% python3 -q
>>> import numpy as np
>>> np.set_printoptions(suppress=True, linewidth=160)
>>> other = np.array([[0], [3], [-1], [-1], [1], [-2], [2], [-3], [0]])
>>> cent = np.array([[3, 0, -1, 0, -3, 1, 0, -2]])
>>> rng = np.random.default_rng(418290)
>>> feats = other @ cent + 0.05 * rng.normal(size=(9, 8))
>>> feats.round(2) + 0
array([[ 0.  ,  0.03, -0.02,  0.03, -0.06,  0.  ,  0.  , -0.04],
       [ 8.93,  0.01, -2.97, -0.02, -9.07,  2.99,  0.1 , -5.97],
       [-3.02, -0.07,  0.94, -0.08,  3.01, -1.02, -0.03,  2.01],
       [-2.99, -0.02,  1.04,  0.01,  3.05, -1.04, -0.02,  1.98],
       [ 3.06,  0.  , -1.  ,  0.06, -2.94,  1.04,  0.02, -2.  ],
       [-6.01,  0.04,  2.02, -0.04,  6.08, -1.98, -0.02,  4.02],
       [ 6.  ,  0.05, -2.09,  0.04, -5.98,  1.97, -0.04, -4.01],
       [-9.02,  0.01,  2.95,  0.  ,  8.95, -2.91, -0.14,  6.11],
       [-0.02,  0.  ,  0.02,  0.03,  0.04, -0.09, -0.08, -0.04]])
>>> np.round(np.linalg.norm(feats), 2)
np.float64(26.41)
>>> feats.shape
(9, 8)
>>> np.round(np.abs(feats).max(), 2)
np.float64(9.07)
>>> np.count_nonzero(feats)
np.int64(72)
>>> np.round(feats.mean(axis=0), 2) + 0
array([-0.34,  0.01,  0.1 ,  0.  ,  0.34, -0.12, -0.03,  0.23])
>>> np.round(np.linalg.svd(feats, compute_uv=False), 2)
array([26.4 ,  0.2 ,  0.18,  0.15,  0.12,  0.08,  0.04,  0.01])
>>> f = np.array([2, -1, 1])
>>> np.round(np.cross(feats[2, :3], feats[6, :3]), 2)
array([ 0.11, -0.68,  0.3 ])
>>> np.round(np.polyval(f, feats[2]), 2)
array([22.23,  1.08,  1.81,  1.09, 16.12,  4.12,  1.03,  7.04])
>>> data = np.array([[2, 0, 2, 0, 2, 2, 2],
...     [0, 2, 0, 2, 1, 2, 2],
...     [2, 1, 2, 1, 0, 0, 1],
...     [2, 1, 0, 2, 0, 2, 0],
...     [1, 2, 0, 1, 0, 0, 0],
...     [2, 1, 0, 2, 0, 2, 0],
...     [1, 1, 2, 2, 2, 0, 0],
...     [0, 1, 1, 0, 2, 0, 0]])
>>> # rows 3 and 5 are equal
>>> x = np.array([2, 1, 2, 2, -2, 2, 2])
>>> target = data @ x
>>> np.round(np.linalg.solve(data.T @ data, data.T @ target), 2)
array([ 2.,  1.,  2.,  2., -2.,  2.,  2.])
>>> target
array([12, 12, 13, 13,  6, 13,  7, -1])
>>> target = target + 0.1 * rng.normal(size=8)
>>> target.round(2)
array([11.96, 11.81, 13.14, 13.04,  6.1 , 12.88,  6.92, -0.85])
>>> b, *_ = np.linalg.lstsq(data, target)
>>> round(float(np.linalg.norm(target - data @ b)), 2)
0.11
>>> m1 = np.tril(np.array([[2, -1, 0, 0, 1, -1, -2, 2, 1],
...     [0, 1, -3, -3, -3, 3, -1, -3, -2],
...     [3, -3, -3, -1, -3, 2, 0, 1, 0],
...     [2, 0, -2, 1, 1, -3, -1, 3, -3],
...     [0, 1, -3, 3, 3, 1, -3, -1, 3],
...     [1, -2, 3, 2, 0, -3, -2, 2, -3],
...     [1, -1, -1, -2, 3, 3, 0, 3, 0],
...     [1, 0, 3, -2, 2, -1, -2, -3, 3],
...     [0, 2, -3, 1, 1, 3, 3, -2, -3]]), -1) + np.eye(9, dtype=int)
>>> m1
array([[ 1,  0,  0,  0,  0,  0,  0,  0,  0],
       [ 0,  1,  0,  0,  0,  0,  0,  0,  0],
       [ 3, -3,  1,  0,  0,  0,  0,  0,  0],
       [ 2,  0, -2,  1,  0,  0,  0,  0,  0],
       [ 0,  1, -3,  3,  1,  0,  0,  0,  0],
       [ 1, -2,  3,  2,  0,  1,  0,  0,  0],
       [ 1, -1, -1, -2,  3,  3,  1,  0,  0],
       [ 1,  0,  3, -2,  2, -1, -2,  1,  0],
       [ 0,  2, -3,  1,  1,  3,  3, -2,  1]])
>>> other = m1 + rng.integers(-2, 3, (9, 8)) @ rng.integers(-2, 3, (8, 9))
>>> other
array([[ 11,  -6,  -2,   6,  -4,  -1,  -1,  -3,  -2],
       [ -1,  -3,  -4,  -5,  -6,   3,  -1,  -2,  -9],
       [  0,  -6,   8,   0,  -1,   2,   0,  -5,  -7],
       [  4,   2, -13,  11,  -5,  -5,  12,   8,  -2],
       [ -9,  -6,   3,   4,  11,   2,  -8,  -2,   2],
       [  9,  10,  12,  -2,  -6,  -2,   8,  -3,   0],
       [  2,   6,  -5,   3,  -5,  -3,  15,   3,  -5],
       [  1,   2,   9,  -2,  -7,   3,   0,  -5,  -7],
       [ -8,   7,   8,   7,   8,   3,   4,  -2,   8]])
>>> np.round(np.linalg.svd(other - m1, compute_uv=False), 2) + 0
array([35.09, 24.1 , 23.43, 15.47, 12.7 ,  5.18,  1.68,  0.32,  0.  ])
>>> np.abs(other - m1).sum(axis=1)
array([35, 35, 28, 57, 47, 53, 53, 36, 45])
>>> U, sig, Vt = np.linalg.svd(m1)
>>> np.argmax(sig[:-1] / (sig[1:] + 1e-6)) + 1
np.int64(8)
>>> other = U[:, :8] @ np.diag(sig[:8]) @ Vt[:8]
>>> np.linalg.matrix_rank(other)
np.int64(8)
>>> round(np.linalg.norm(m1 - other, 2), 2), round(float(sig[8]), 2)
(np.float64(0.0), 0.0)
>>> other.round(2) + 0
array([[ 1.,  0.,  0.,  0.,  0.,  0.,  0.,  0.,  0.],
       [ 0.,  1.,  0.,  0.,  0.,  0.,  0.,  0.,  0.],
       [ 3., -3.,  1.,  0.,  0.,  0.,  0.,  0.,  0.],
       [ 2.,  0., -2.,  1.,  0.,  0.,  0.,  0.,  0.],
       [ 0.,  1., -3.,  3.,  1.,  0.,  0.,  0.,  0.],
       [ 1., -2.,  3.,  2.,  0.,  1.,  0.,  0.,  0.],
       [ 1., -1., -1., -2.,  3.,  3.,  1.,  0.,  0.],
       [ 1.,  0.,  3., -2.,  2., -1., -2.,  1.,  0.],
       [ 0.,  2., -3.,  1.,  1.,  3.,  3., -2.,  1.]])
>>> rk = np.linalg.matrix_rank(other)
>>> rk
np.int64(8)
>>> null = np.linalg.svd(other)[2][rk:].T
>>> np.round(other @ null, 2) + 0
array([[0.],
       [0.],
       [0.],
       [0.],
       [0.],
       [0.],
       [0.],
       [0.],
       [0.]])
>>> np.round(null @ null.T, 2) + 0
array([[ 0.  ,  0.  ,  0.  ,  0.  ,  0.  ,  0.  ,  0.  ,  0.  ,  0.  ],
       [ 0.  ,  0.  ,  0.  ,  0.  ,  0.  ,  0.  ,  0.  ,  0.  ,  0.  ],
       [ 0.  ,  0.  ,  0.  ,  0.  ,  0.  ,  0.  ,  0.  ,  0.01,  0.01],
       [ 0.  ,  0.  ,  0.  ,  0.  ,  0.  ,  0.  ,  0.01,  0.01,  0.01],
       [ 0.  ,  0.  ,  0.  ,  0.  ,  0.  ,  0.  , -0.01, -0.03, -0.02],
       [ 0.  ,  0.  ,  0.  ,  0.  ,  0.  ,  0.  , -0.02, -0.04, -0.04],
       [ 0.  ,  0.  ,  0.  ,  0.01, -0.01, -0.02,  0.12,  0.24,  0.21],
       [ 0.  ,  0.  ,  0.01,  0.01, -0.03, -0.04,  0.24,  0.5 ,  0.44],
       [ 0.  ,  0.  ,  0.01,  0.01, -0.02, -0.04,  0.21,  0.44,  0.38]])
>>> np.linalg.matrix_rank(other.T @ other), np.linalg.matrix_rank(other @ other.T)
(np.int64(8), np.int64(8))
